$ ipython --no-banner

In [1]: import numpy as np

In [2]: import numpy.linalg as la

In [3]: np.set_printoptions(suppress=True, linewidth=100)

In [4]: rd = lambda a: np.round(a, 2) + 0

In [5]: feats = np.load("layer11.npy")

In [6]: print(feats)
[[ 0.  0. -1. -1.  0.  0. -1.]
 [ 0.  0.  3.  3.  1.  2.  0.]
 [-1.  3.  0.  0.  0.  0.  0.]
 [-1.  3.  0.  0.  0.  0.  0.]
 [ 0.  1.  0.  0.  0.  0.  0.]
 [ 0.  2.  0.  0.  0.  0.  0.]
 [-1.  0.  0.  0.  0.  0.  0.]]

In [7]: # symmetric, so the eigenvalues are real

In [8]: U, sigma, Vh = la.svd(feats, full_matrices=False)

In [9]: print(np.allclose(U * sigma @ Vh, feats))
True

In [10]: print(rd(U.T @ U))
[[1. 0. 0. 0. 0. 0. 0.]
 [0. 1. 0. 0. 0. 0. 0.]
 [0. 0. 1. 0. 0. 0. 0.]
 [0. 0. 0. 1. 0. 0. 0.]
 [0. 0. 0. 0. 1. 0. 0.]
 [0. 0. 0. 0. 0. 1. 0.]
 [0. 0. 0. 0. 0. 0. 1.]]

In [11]: print(rd(np.sqrt((sigma ** 2).sum())), rd(la.norm(feats)))
7.21 7.21

In [12]: print(U.shape, sigma.shape, Vh.shape)
(7, 7) (7,) (7, 7)

In [13]: print(rd(np.sort(np.abs(la.eigvals(feats)))))
[0.   0.   0.   1.16 1.16 4.97 4.97]

In [14]: print(rd(np.abs(la.eigvals(feats)).max()))
4.97

In [15]: print(np.trace(feats))
0.0

In [16]: arr = np.loadtxt("data.csv", delimiter=",")

In [17]: print(arr)
[[ 14.95  10.25 -14.81   6.97   8.99]
 [ 14.69   9.78 -13.79   6.42   8.89]
 [ 16.08   8.23 -14.24   4.52   8.61]
 [ 13.26   9.74 -14.78   5.25   8.21]
 [ 13.61  10.1  -13.93   6.65   9.17]
 [ 14.5    7.56 -14.04   4.06   9.8 ]
 [ 13.35  11.61 -14.85   4.39   8.92]
 [ 14.98   9.31 -12.96   4.76  10.14]
 [ 14.76  10.41 -18.98   4.09  10.96]
 [ 15.28  10.45 -15.43   4.83  12.31]
 [ 15.65  10.04 -15.88   4.38   8.48]
 [ 13.87   8.65 -13.93   5.95   9.43]
 [ 14.61  10.82 -14.89   4.76  11.57]
 [ 15.35   9.69 -13.19   5.69   9.26]
 [ 14.05   9.5  -13.67   3.73   9.58]
 [ 15.84  10.16 -16.74   6.09  11.33]
 [ 15.91   8.53 -13.55   5.69  11.55]
 [ 15.15  10.   -17.56   6.4    9.11]]

In [18]: arr @ arr
Traceback (most recent call last):
  Cell In[18], line 1
    arr @ arr
ValueError: matmul: Input operand 1 has a mismatch in its core dimension 0, with gufunc signature (n?,k),(k,m?)->(n?,m?) (size 18 is different from 5)


In [19]: G = arr.T @ arr

In [20]: print(rd(la.eigvalsh(G)[::-1]))
[11854.34    29.69    22.65    15.49     9.29]

In [21]: print(rd(np.trace(G)), rd((arr ** 2).sum()))
11931.46 11931.46

In [22]: print(rd(np.diag(G)))
[3940.47 1714.34 4009.66  514.44 1752.55]
